% ipython --no-banner

In [1]: import numpy as np

In [2]: np.set_printoptions(precision=2, suppress=True, linewidth=200, sign=" ")

In [3]: def tidy(a):
   ...:     return np.round(a, 2) + 0
   ...: 

In [4]: K = np.loadtxt("dump.csv", delimiter=",")

In [5]: tidy(K)
Out[5]: 
array([[ 1.  ,  0.04,  0.04,  0.04],
       [ 0.04,  0.28, -0.72, -0.63],
       [ 0.04, -0.72,  0.28, -0.63],
       [ 0.04, -0.63, -0.63,  0.44]])

In [6]: ev, evecs = np.linalg.eigh(K)

In [7]: tidy(evecs @ np.diag(ev) @ evecs.T)
Out[7]: 
array([[ 1.  ,  0.04,  0.04,  0.04],
       [ 0.04,  0.28, -0.72, -0.63],
       [ 0.04, -0.72,  0.28, -0.63],
       [ 0.04, -0.63, -0.63,  0.44]])

In [8]: (ev > 1e-8).sum(), (ev < -1e-8).sum()
Out[8]: (np.int64(3), np.int64(1))

In [9]: np.unique(ev.round(6) + 0, return_counts=True)[1]
Out[9]: array([ 1,  3])

In [10]: tidy(np.linalg.eigvalsh(K @ K))
Out[10]: array([ 1.,  1.,  1.,  1.])

In [11]: rng = np.random.default_rng(98)

In [12]: idx = rng.permutation(4)

In [13]: idx
Out[13]: array([ 2,  1,  0,  3])

In [14]: B = K[idx][:, idx]

In [15]: np.trace(B)
Out[15]: np.float64(2.0)

In [16]: tidy(np.sort(np.abs(np.linalg.eigvals(B))))
Out[16]: array([ 1.,  1.,  1.,  1.])

In [17]: tidy(np.linalg.det(B)), tidy(np.linalg.det(K[idx]))
Out[17]: (np.float64(-1.0), np.float64(1.0))

In [18]: B = np.linalg.inv(K)

In [19]: tidy(K @ B)
Out[19]: 
array([[ 1.,  0.,  0.,  0.],
       [ 0.,  1.,  0.,  0.],
       [ 0.,  0.,  1.,  0.],
       [ 0.,  0.,  0.,  1.]])

In [20]: tidy(np.linalg.cond(K))
Out[20]: np.float64(1.0)

In [21]: tidy(np.linalg.det(K) * B)
Out[21]: 
array([[-1.  , -0.04, -0.04, -0.04],
       [-0.04, -0.28,  0.72,  0.63],
       [-0.04,  0.72, -0.28,  0.63],
       [-0.04,  0.63,  0.63, -0.44]])

In [22]: tidy(np.linalg.inv(B))
Out[22]: 
array([[ 1.  ,  0.04,  0.04,  0.04],
       [ 0.04,  0.28, -0.72, -0.63],
       [ 0.04, -0.72,  0.28, -0.63],
       [ 0.04, -0.63, -0.63,  0.44]])
